$ python3 -q
>>> import numpy as np
>>> import numpy.linalg as la
>>> np.set_printoptions(precision=2, suppress=True, linewidth=100, legacy="1.25")
>>> def rd(a):
...     return np.round(a, 2) + 0
... 
>>> feats = np.array([[0, 0, 0, 0, 0],
...     [0, -1, 0, 0, 0],
...     [0, 0, -1, 0, 0],
...     [0, 0, 0, 3, 0],
...     [0, 0, 0, 0, 1]])
>>> rd(la.norm(feats, axis=0))
array([0., 1., 1., 3., 1.])
>>> rd(la.norm(feats, axis=1))
array([0., 1., 1., 3., 1.])
>>> rd(la.norm(feats) ** 2 / la.norm(feats, 2) ** 2)
1.33
>>> rd(la.norm(feats, 2))
3.0
>>> feats[1] @ feats[2]
0
>>> rng = np.random.default_rng(474262)
>>> z = rng.permutation(5)
>>> z
array([0, 4, 3, 1, 2])
>>> out = feats[z][:, z]
>>> np.allclose(out, feats)
False
>>> rd(la.det(out)), rd(la.det(feats[z]))
(0.0, 0.0)
>>> E = np.loadtxt("m.csv", delimiter=",")
>>> rd(E)
array([[ 0.71, -0.48,  0.1 ,  0.29,  0.1 ,  0.29, -0.29],
       [-0.48,  0.21,  0.16,  0.48,  0.16,  0.48, -0.48],
       [ 0.1 ,  0.16,  0.97, -0.1 , -0.03, -0.1 ,  0.1 ],
       [ 0.29,  0.48, -0.1 ,  0.71, -0.1 , -0.29,  0.29],
       [ 0.1 ,  0.16, -0.03, -0.1 ,  0.97, -0.1 ,  0.1 ],
       [ 0.29,  0.48, -0.1 , -0.29, -0.1 ,  0.71,  0.29],
       [-0.29, -0.48,  0.1 ,  0.29,  0.1 ,  0.29,  0.71]])
>>> [round(float(la.det(E[:i, :i])), 2) + 0 for i in range(1, 8)]
[0.71, -0.08, -0.11, -0.4, -0.43, -0.71, -1.0]
>>> rd(la.eigvalsh(E).min())
-1.0
>>> x0 = np.array([3, 0, -2, -2, 1, 0, -2])
>>> h1 = np.maximum(E @ x0, 0)
>>> rd(E.T @ h1)
array([ 1.86, -0.31,  0.06,  0.19,  1.38,  1.14, -0.19])
>>> rd(np.maximum(E @ x0, 0) - np.maximum(-E @ x0, 0))
array([ 2.05, -1.59, -1.68, -1.05,  1.32,  0.95, -2.95])
>>> rd(np.tanh(E @ x0))
array([ 0.97, -0.92, -0.93, -0.78,  0.87,  0.74, -0.99])
>>> rd(np.maximum(E @ (3 * x0), 0))
array([6.14, 0.  , 0.  , 0.  , 3.95, 2.86, 0.  ])
>>> vals, evecs = la.eigh(E)
>>> rd(la.eigvalsh(E @ E))
array([1., 1., 1., 1., 1., 1., 1.])
>>> rd(la.eigvalsh(E + 3 * np.eye(7)))
array([2., 4., 4., 4., 4., 4., 4.])
>>> rd(vals)
array([-1.,  1.,  1.,  1.,  1.,  1.,  1.])
>>> rd(la.svd(E, compute_uv=False))
array([1., 1., 1., 1., 1., 1., 1.])
>>> F = np.load("data.npy")
>>> F
array([[ 1,  0,  0,  0,  0,  0],
       [ 2,  1,  0,  0,  0,  0],
       [-2,  1,  1,  0,  0,  0],
       [-2, -1, -2,  1,  0,  0],
       [ 1,  1,  2,  0,  1,  0],
       [-1,  0,  1,  0,  1,  1]])
>>> F.reshape(2, -1)
array([[ 1,  0,  0,  0,  0,  0,  2,  1,  0,  0,  0,  0, -2,  1,  1,  0,  0,  0],
       [-2, -1, -2,  1,  0,  0,  1,  1,  2,  0,  1,  0, -1,  0,  1,  0,  1,  1]])
>>> F.ravel(order="F")
array([ 1,  2, -2, -2,  1, -1,  0,  1,  1, -1,  1,  0,  0,  0,  1, -2,  2,  1,  0,  0,  0,  1,  0,
        0,  0,  0,  0,  0,  1,  1,  0,  0,  0,  0,  0,  1])
>>> T = F.reshape(6, 2, -1)
>>> T.sum(axis=1)
array([[ 1,  0,  0],
       [ 2,  1,  0],
       [-2,  1,  1],
       [-1, -1, -2],
       [ 1,  2,  2],
       [-1,  1,  2]])
>>> np.einsum("ihd,jhd->hij", T, T).shape
(2, 6, 6)
>>> T.shape
(6, 2, 3)
>>> np.swapaxes(T, 1, 2)[3]
array([[-2,  1],
       [-1,  0],
       [-2,  0]])
>>> T.transpose(1, 0, 2)
array([[[ 1,  0,  0],
        [ 2,  1,  0],
        [-2,  1,  1],
        [-2, -1, -2],
        [ 1,  1,  2],
        [-1,  0,  1]],

       [[ 0,  0,  0],
        [ 0,  0,  0],
        [ 0,  0,  0],
        [ 1,  0,  0],
        [ 0,  1,  0],
        [ 0,  1,  1]]])
>>> F @ F
array([[ 1,  0,  0,  0,  0,  0],
       [ 4,  1,  0,  0,  0,  0],
       [-2,  2,  1,  0,  0,  0],
       [-2, -4, -4,  1,  0,  0],
       [ 0,  4,  4,  0,  1,  0],
       [-3,  2,  4,  0,  2,  1]])
>>> np.prod(np.diag(F)), rd(la.det(F))
(1, 1.0)
>>> rd(np.sort(la.eigvals(F)))
array([1., 1., 1., 1., 1., 1.])
>>> la.matrix_rank(F - F[0, 0] * np.eye(6))
4
>>> [int(la.matrix_rank(la.matrix_power(F, p))) for p in range(1, 7)]
[6, 6, 6, 6, 6, 6]
>>> (F - F.T) / 2
array([[ 0. , -1. ,  1. ,  1. , -0.5,  0.5],
       [ 1. ,  0. , -0.5,  0.5, -0.5,  0. ],
       [-1. ,  0.5,  0. ,  1. , -1. , -0.5],
       [-1. , -0.5, -1. ,  0. ,  0. ,  0. ],
       [ 0.5,  0.5,  1. ,  0. ,  0. , -0.5],
       [-0.5,  0. ,  0.5,  0. ,  0.5,  0. ]])
>>> np.allclose(F @ F.T, F.T @ F)
False
>>> (F + F.T) / 2
array([[ 1. ,  1. , -1. , -1. ,  0.5, -0.5],
       [ 1. ,  1. ,  0.5, -0.5,  0.5,  0. ],
       [-1. ,  0.5,  1. , -1. ,  1. ,  0.5],
       [-1. , -0.5, -1. ,  1. ,  0. ,  0. ],
       [ 0.5,  0.5,  1. ,  0. ,  1. ,  0.5],
       [-0.5,  0. ,  0.5,  0. ,  0.5,  1. ]])
>>> la.matrix_power(F, 4)
array([[  1,   0,   0,   0,   0,   0],
       [  8,   1,   0,   0,   0,   0],
       [  4,   4,   1,   0,   0,   0],
       [-12, -16,  -8,   1,   0,   0],
       [  8,  16,   8,   0,   1,   0],
       [ -6,  20,  16,   0,   4,   1]])
>>> np.trace(F)
6
>>> rd(np.abs(la.eigvals(F)).max())
1.0
